$ python3 -q
>>> import numpy as np
>>> np.set_printoptions(precision=1, suppress=True, linewidth=200)
>>> rd = lambda a: np.round(a, 1) + 0
>>> mat = np.load("sample13.npy")
>>> mat
array([[ 1,  1, -1, -1, -1, -1,  1,  1],
       [ 1, -1,  1, -1,  1, -1,  1, -1],
       [ 1, -1, -1,  1,  1, -1, -1,  1],
       [ 1, -1,  1, -1, -1,  1, -1,  1],
       [ 1,  1,  1,  1, -1, -1, -1, -1]])
>>> theta = np.radians(90)
>>> Rm = np.eye(8)
>>> Rm[5, 5] = Rm[2, 2] = np.cos(theta)
>>> Rm[5, 2], Rm[2, 5] = -np.sin(theta), np.sin(theta)
>>> rd(Rm)
array([[ 1.,  0.,  0.,  0.,  0.,  0.,  0.,  0.],
       [ 0.,  1.,  0.,  0.,  0.,  0.,  0.,  0.],
       [ 0.,  0.,  0.,  0.,  0.,  1.,  0.,  0.],
       [ 0.,  0.,  0.,  1.,  0.,  0.,  0.,  0.],
       [ 0.,  0.,  0.,  0.,  1.,  0.,  0.,  0.],
       [ 0.,  0., -1.,  0.,  0.,  0.,  0.,  0.],
       [ 0.,  0.,  0.,  0.,  0.,  0.,  1.,  0.],
       [ 0.,  0.,  0.,  0.,  0.,  0.,  0.,  1.]])
>>> A2 = mat @ Rm.T
>>> rd(A2)
array([[ 1.,  1., -1., -1., -1.,  1.,  1.,  1.],
       [ 1., -1., -1., -1.,  1., -1.,  1., -1.],
       [ 1., -1., -1.,  1.,  1.,  1., -1.,  1.],
       [ 1., -1.,  1., -1., -1., -1., -1.,  1.],
       [ 1.,  1., -1.,  1., -1., -1., -1., -1.]])
>>> rd(np.linalg.svd(mat, compute_uv=False)), rd(np.linalg.svd(A2, compute_uv=False))
(array([2.8, 2.8, 2.8, 2.8, 2.8]), array([2.8, 2.8, 2.8, 2.8, 2.8]))
>>> np.allclose(np.linalg.norm(mat, axis=1), np.linalg.norm(A2, axis=1))
True
>>> np.allclose(mat @ mat.T, A2 @ A2.T)
True
>>> np.abs(A2 - mat).max(axis=0)
array([0., 0., 2., 0., 0., 2., 0., 0.])
